$ ipython --no-banner

In [1]: import numpy as np

In [2]: from numpy import linalg as LA

In [3]: np.set_printoptions(precision=2, suppress=True, linewidth=160, legacy="1.25")

In [4]: def rd(a):
   ...:     return np.round(a, 2) + 0
   ...: 

In [5]: M2 = np.array([[1], [2], [-1]])

In [6]: C = np.array([[6, -1, 6, -2, 7, -4, -7, -8, -5]])

In [7]: rng = np.random.default_rng(25787)

In [8]: M = M2 @ C + 0.02 * rng.normal(size=(3, 9))

In [9]: rd(M)
Out[9]: 
array([[  5.99,  -1.  ,   6.  ,  -2.02,   6.98,  -4.02,  -7.  ,  -7.98,  -5.01],
       [ 12.  ,  -2.  ,  11.99,  -3.98,  14.  ,  -8.01, -13.99, -16.04,  -9.97],
       [ -5.97,   1.  ,  -6.01,   1.99,  -6.99,   4.01,   6.99,   7.97,   5.03]])

In [10]: x0 = np.array([-2, 3, -3, 1, -1, -2, 3, 1, 3])

In [11]: rd(M @ np.ones(9))
Out[11]: array([ -8.07, -15.99,   8.02])

In [12]: rd(np.einsum("ij,j->i", M, x0))
Out[12]: array([ -77.92, -155.86,   77.98])

In [13]: LA.norm(M @ x0) <= LA.norm(M, 2) * LA.norm(x0) + 1e-9
Out[13]: True

In [14]: (M @ x0).argmax()
Out[14]: 2

In [15]: def softmax(z):
    ...:     e = np.exp(z - z.max(axis=-1, keepdims=True))
    ...:     return e / e.sum(axis=-1, keepdims=True)
    ...: 

In [16]: rd(softmax(10 * M[2]))
Out[16]: array([0., 0., 0., 0., 0., 0., 0., 1., 0.])

In [17]: print(rd(softmax(M[2])))
[0.   0.   0.   0.   0.   0.01 0.26 0.69 0.04]

In [18]: S = M @ M.T / np.sqrt(9)

In [19]: softmax(S).round(6).argmax(axis=1)
Out[19]: array([1, 1, 2])

In [20]: t3 = np.stack([M, -2 * M, M[::-1]])

In [21]: rd(LA.norm(t3, axis=(1, 2)))
Out[21]: array([40.98, 81.95, 40.98])

In [22]: print(LA.matrix_rank(t3))
[3 3 3]

In [23]: t3.shape
Out[23]: (3, 3, 9)

In [24]: rd(t3.sum(axis=0))
Out[24]: 
array([[-11.95,   2.  , -12.01,   4.01, -13.97,   8.03,  13.98,  15.95,  10.04],
       [  0.  ,   0.  ,   0.  ,   0.  ,   0.  ,   0.  ,   0.  ,   0.  ,   0.  ],
       [ 11.95,  -2.  ,  12.01,  -4.01,  13.97,  -8.03, -13.98, -15.95, -10.04]])

In [25]: th = np.radians(40)

In [26]: r_ = np.eye(9)

In [27]: r_[6, 6] = r_[7, 7] = np.cos(th)

In [28]: r_[6, 7], r_[7, 6] = -np.sin(th), np.sin(th)

In [29]: rd(r_)
Out[29]: 
array([[ 1.  ,  0.  ,  0.  ,  0.  ,  0.  ,  0.  ,  0.  ,  0.  ,  0.  ],
       [ 0.  ,  1.  ,  0.  ,  0.  ,  0.  ,  0.  ,  0.  ,  0.  ,  0.  ],
       [ 0.  ,  0.  ,  1.  ,  0.  ,  0.  ,  0.  ,  0.  ,  0.  ,  0.  ],
       [ 0.  ,  0.  ,  0.  ,  1.  ,  0.  ,  0.  ,  0.  ,  0.  ,  0.  ],
       [ 0.  ,  0.  ,  0.  ,  0.  ,  1.  ,  0.  ,  0.  ,  0.  ,  0.  ],
       [ 0.  ,  0.  ,  0.  ,  0.  ,  0.  ,  1.  ,  0.  ,  0.  ,  0.  ],
       [ 0.  ,  0.  ,  0.  ,  0.  ,  0.  ,  0.  ,  0.77, -0.64,  0.  ],
       [ 0.  ,  0.  ,  0.  ,  0.  ,  0.  ,  0.  ,  0.64,  0.77,  0.  ],
       [ 0.  ,  0.  ,  0.  ,  0.  ,  0.  ,  0.  ,  0.  ,  0.  ,  1.  ]])

In [30]: M2 = M @ r_.T

In [31]: rd(LA.det(r_)), rd(np.trace(r_))
Out[31]: (1.0, 8.53)

In [32]: np.allclose(LA.norm(M, axis=1), LA.norm(M2, axis=1))
Out[32]: True

In [33]: rd(M2)
Out[33]: 
array([[  5.99,  -1.  ,   6.  ,  -2.02,   6.98,  -4.02,  -0.23, -10.61,  -5.01],
       [ 12.  ,  -2.  ,  11.99,  -3.98,  14.  ,  -8.01,  -0.41, -21.28,  -9.97],
       [ -5.97,   1.  ,  -6.01,   1.99,  -6.99,   4.01,   0.23,  10.6 ,   5.03]])
